>>> import numpy as np
>>> np.set_printoptions(precision=2, suppress=True, linewidth=140)
>>> M = np.load("case12.npy")
>>> M
array([[0.5 , 0.  , 0.  , 0.  , 0.  , 0.5 ],
       [0.  , 1.  , 0.  , 0.  , 0.  , 0.  ],
       [0.  , 0.  , 0.67, 0.  , 0.  , 0.33],
       [0.  , 0.  , 0.  , 0.5 , 0.5 , 0.  ],
       [0.2 , 0.2 , 0.2 , 0.  , 0.4 , 0.  ],
       [0.25, 0.25, 0.  , 0.  , 0.  , 0.5 ]])
>>> other = M / np.sqrt((M ** 2).mean(axis=1, keepdims=True))
>>> np.linalg.matrix_rank(M - M.mean(axis=1, keepdims=True))
np.int64(5)
>>> M - M.mean(axis=1, keepdims=True)
array([[ 0.33, -0.17, -0.17, -0.17, -0.17,  0.33],
       [-0.17,  0.83, -0.17, -0.17, -0.17, -0.17],
       [-0.17, -0.17,  0.5 , -0.17, -0.17,  0.16],
       [-0.17, -0.17, -0.17,  0.33,  0.33, -0.17],
       [ 0.03,  0.03,  0.03, -0.17,  0.23, -0.17],
       [ 0.08,  0.08, -0.17, -0.17, -0.17,  0.33]])
>>> other = np.array([[-1, -3], [1, -3], [0, -2], [1, 2], [2, 0], [1, 3]])
>>> np.linalg.matrix_rank(np.vstack([M, other.T]))
np.int64(6)
>>> F = np.array([[0.0, 0.0, 0.0, 0.0, 0.0, 0.0, 0.0, 0.0],
...     [0.0, 0.0, -1.0, -1.0, -1.0, 0.0, 0.0, -1.0],
...     [0.0, -1.0, 0.0, -1.0, -1.0, 0.0, 0.0, -1.0],
...     [0.0, -1.0, -1.0, 0.0, -1.0, 0.0, 0.0, -1.0],
...     [0.0, -1.0, -1.0, -1.0, 0.0, 0.0, 0.0, -1.0],
...     [0.0, 0.0, 0.0, 0.0, 0.0, 0.0, -1.0, 0.0],
...     [0.0, 0.0, 0.0, 0.0, 0.0, -1.0, 0.0, 0.0],
...     [0.0, -1.0, -1.0, -1.0, -1.0, 0.0, 0.0, 0.0]])
>>> F
array([[ 0.,  0.,  0.,  0.,  0.,  0.,  0.,  0.],
       [ 0.,  0., -1., -1., -1.,  0.,  0., -1.],
       [ 0., -1.,  0., -1., -1.,  0.,  0., -1.],
       [ 0., -1., -1.,  0., -1.,  0.,  0., -1.],
       [ 0., -1., -1., -1.,  0.,  0.,  0., -1.],
       [ 0.,  0.,  0.,  0.,  0.,  0., -1.,  0.],
       [ 0.,  0.,  0.,  0.,  0., -1.,  0.,  0.],
       [ 0., -1., -1., -1., -1.,  0.,  0.,  0.]])
>>> np.round(F @ np.linalg.pinv(F) @ F, 2) + 0
array([[ 0.,  0.,  0.,  0.,  0.,  0.,  0.,  0.],
       [ 0.,  0., -1., -1., -1.,  0.,  0., -1.],
       [ 0., -1.,  0., -1., -1.,  0.,  0., -1.],
       [ 0., -1., -1.,  0., -1.,  0.,  0., -1.],
       [ 0., -1., -1., -1.,  0.,  0.,  0., -1.],
       [ 0.,  0.,  0.,  0.,  0.,  0., -1.,  0.],
       [ 0.,  0.,  0.,  0.,  0., -1.,  0.,  0.],
       [ 0., -1., -1., -1., -1.,  0.,  0.,  0.]])
>>> np.unique(F.round(6), axis=0).shape
(8, 8)
>>> np.allclose(F[:-1].T @ np.linalg.lstsq(F[:-1].T, F[-1])[0], F[-1])
False
>>> np.linalg.lstsq(F[:-1].T, F[-1])[2]
np.int32(6)
>>> ev, V = np.linalg.eigh(F)
>>> ev
array([-4., -1.,  0.,  1.,  1.,  1.,  1.,  1.])
>>> np.round(V.T @ V, 2) + 0
array([[1., 0., 0., 0., 0., 0., 0., 0.],
       [0., 1., 0., 0., 0., 0., 0., 0.],
       [0., 0., 1., 0., 0., 0., 0., 0.],
       [0., 0., 0., 1., 0., 0., 0., 0.],
       [0., 0., 0., 0., 1., 0., 0., 0.],
       [0., 0., 0., 0., 0., 1., 0., 0.],
       [0., 0., 0., 0., 0., 0., 1., 0.],
       [0., 0., 0., 0., 0., 0., 0., 1.]])
>>> np.round(V.T @ F @ V, 2) + 0
array([[-4.,  0.,  0.,  0.,  0.,  0.,  0.,  0.],
       [ 0., -1.,  0.,  0.,  0.,  0.,  0.,  0.],
       [ 0.,  0.,  0.,  0.,  0.,  0.,  0.,  0.],
       [ 0.,  0.,  0.,  1.,  0.,  0.,  0.,  0.],
       [ 0.,  0.,  0.,  0.,  1.,  0.,  0.,  0.],
       [ 0.,  0.,  0.,  0.,  0.,  1.,  0.,  0.],
       [ 0.,  0.,  0.,  0.,  0.,  0.,  1.,  0.],
       [ 0.,  0.,  0.,  0.,  0.,  0.,  0.,  1.]])
>>> np.round(np.linalg.eigvalsh(F + -1 * np.eye(8)), 2) + 0
array([-5., -2., -1.,  0.,  0.,  0.,  0.,  0.])
>>> rk = np.linalg.matrix_rank(F)
>>> rk
np.int64(7)
>>> ns = np.linalg.svd(F)[2][rk:].T
>>> np.allclose(F @ ns, 0)
True
>>> [int(np.linalg.matrix_rank(F[:, :j + 1])) for j in range(8)]
[0, 1, 2, 3, 4, 5, 6, 7]
>>> [int(np.linalg.matrix_rank(F[:i])) for i in range(1, len(F) + 1)]
[0, 1, 2, 3, 4, 5, 6, 7]
>>> Uu, sigma, vt = np.linalg.svd(F)
>>> sigma
array([4., 1., 1., 1., 1., 1., 1., 0.])
>>> other = Uu[:, :7] @ np.diag(sigma[:7]) @ vt[:7]
>>> other.round(2) + 0
array([[ 0.,  0.,  0.,  0.,  0.,  0.,  0.,  0.],
       [ 0.,  0., -1., -1., -1.,  0.,  0., -1.],
       [ 0., -1.,  0., -1., -1.,  0.,  0., -1.],
       [ 0., -1., -1.,  0., -1.,  0.,  0., -1.],
       [ 0., -1., -1., -1.,  0.,  0.,  0., -1.],
       [ 0.,  0.,  0.,  0.,  0.,  0., -1.,  0.],
       [ 0.,  0.,  0.,  0.,  0., -1.,  0.,  0.],
       [ 0., -1., -1., -1., -1.,  0.,  0.,  0.]])
>>> round(np.linalg.norm(F - other) / np.linalg.norm(F), 2)
np.float64(0.0)
>>> np.linalg.matrix_rank(other)
np.int64(7)
>>> round(float(np.linalg.norm(F - other, 2)), 2), sigma[7]
(0.0, np.float64(0.0))
>>> f = np.array([0, 3, 1, 0, 1, 2, 2, 2]) + 0.5
>>> X = np.eye(8) - 2 * np.outer(f, f) / (f @ f)
>>> X
array([[ 0.99, -0.1 , -0.04, -0.01, -0.04, -0.07, -0.07, -0.07],
       [-0.1 ,  0.32, -0.29, -0.1 , -0.29, -0.49, -0.49, -0.49],
       [-0.04, -0.29,  0.88, -0.04, -0.12, -0.21, -0.21, -0.21],
       [-0.01, -0.1 , -0.04,  0.99, -0.04, -0.07, -0.07, -0.07],
       [-0.04, -0.29, -0.12, -0.04,  0.88, -0.21, -0.21, -0.21],
       [-0.07, -0.49, -0.21, -0.07, -0.21,  0.65, -0.35, -0.35],
       [-0.07, -0.49, -0.21, -0.07, -0.21, -0.35,  0.65, -0.35],
       [-0.07, -0.49, -0.21, -0.07, -0.21, -0.35, -0.35,  0.65]])
>>> round(X[:, 5] @ X[:, 7], 2)
np.float64(0.0)
>>> np.round(X @ X.T, 2) + 0
array([[1., 0., 0., 0., 0., 0., 0., 0.],
       [0., 1., 0., 0., 0., 0., 0., 0.],
       [0., 0., 1., 0., 0., 0., 0., 0.],
       [0., 0., 0., 1., 0., 0., 0., 0.],
       [0., 0., 0., 0., 1., 0., 0., 0.],
       [0., 0., 0., 0., 0., 1., 0., 0.],
       [0., 0., 0., 0., 0., 0., 1., 0.],
       [0., 0., 0., 0., 0., 0., 0., 1.]])
>>> np.linalg.norm(X, axis=0)
array([1., 1., 1., 1., 1., 1., 1., 1.])
>>> np.round(X.T @ X, 2) + 0
array([[1., 0., 0., 0., 0., 0., 0., 0.],
       [0., 1., 0., 0., 0., 0., 0., 0.],
       [0., 0., 1., 0., 0., 0., 0., 0.],
       [0., 0., 0., 1., 0., 0., 0., 0.],
       [0., 0., 0., 0., 1., 0., 0., 0.],
       [0., 0., 0., 0., 0., 1., 0., 0.],
       [0., 0., 0., 0., 0., 0., 1., 0.],
       [0., 0., 0., 0., 0., 0., 0., 1.]])
>>> np.linalg.svd(X, compute_uv=False)
array([1., 1., 1., 1., 1., 1., 1., 1.])
>>> np.linalg.pinv(X)
array([[ 0.99, -0.1 , -0.04, -0.01, -0.04, -0.07, -0.07, -0.07],
       [-0.1 ,  0.32, -0.29, -0.1 , -0.29, -0.49, -0.49, -0.49],
       [-0.04, -0.29,  0.87, -0.04, -0.12, -0.21, -0.21, -0.21],
       [-0.01, -0.1 , -0.04,  0.99, -0.04, -0.07, -0.07, -0.07],
       [-0.04, -0.29, -0.12, -0.04,  0.87, -0.21, -0.21, -0.21],
       [-0.07, -0.49, -0.21, -0.07, -0.21,  0.65, -0.35, -0.35],
       [-0.07, -0.49, -0.21, -0.07, -0.21, -0.35,  0.65, -0.35],
       [-0.07, -0.49, -0.21, -0.07, -0.21, -0.35, -0.35,  0.65]])
>>> ev, V = np.linalg.eigh(X)
>>> x = np.array([-2, 4, 4, 5, 5, 0, -2, 3])
>>> np.linalg.eigvalsh(X[1:, 1:])
array([-0.99,  1.  ,  1.  ,  1.  ,  1.  ,  1.  ,  1.  ])
>>> V * np.maximum(ev, 0) @ V.T
array([[ 0.99, -0.05, -0.02, -0.01, -0.02, -0.03, -0.03, -0.03],
       [-0.05,  0.66, -0.15, -0.05, -0.15, -0.24, -0.24, -0.24],
       [-0.02, -0.15,  0.94, -0.02, -0.06, -0.1 , -0.1 , -0.1 ],
       [-0.01, -0.05, -0.02,  0.99, -0.02, -0.03, -0.03, -0.03],
       [-0.02, -0.15, -0.06, -0.02,  0.94, -0.1 , -0.1 , -0.1 ],
       [-0.03, -0.24, -0.1 , -0.03, -0.1 ,  0.83, -0.17, -0.17],
       [-0.03, -0.24, -0.1 , -0.03, -0.1 , -0.17,  0.83, -0.17],
       [-0.03, -0.24, -0.1 , -0.03, -0.1 , -0.17, -0.17,  0.83]])
>>> round(x @ X @ x / (x @ x), 2), np.round(ev[0], 2), ev[-1]
(np.float64(0.44), np.float64(-1.0), np.float64(1.0))
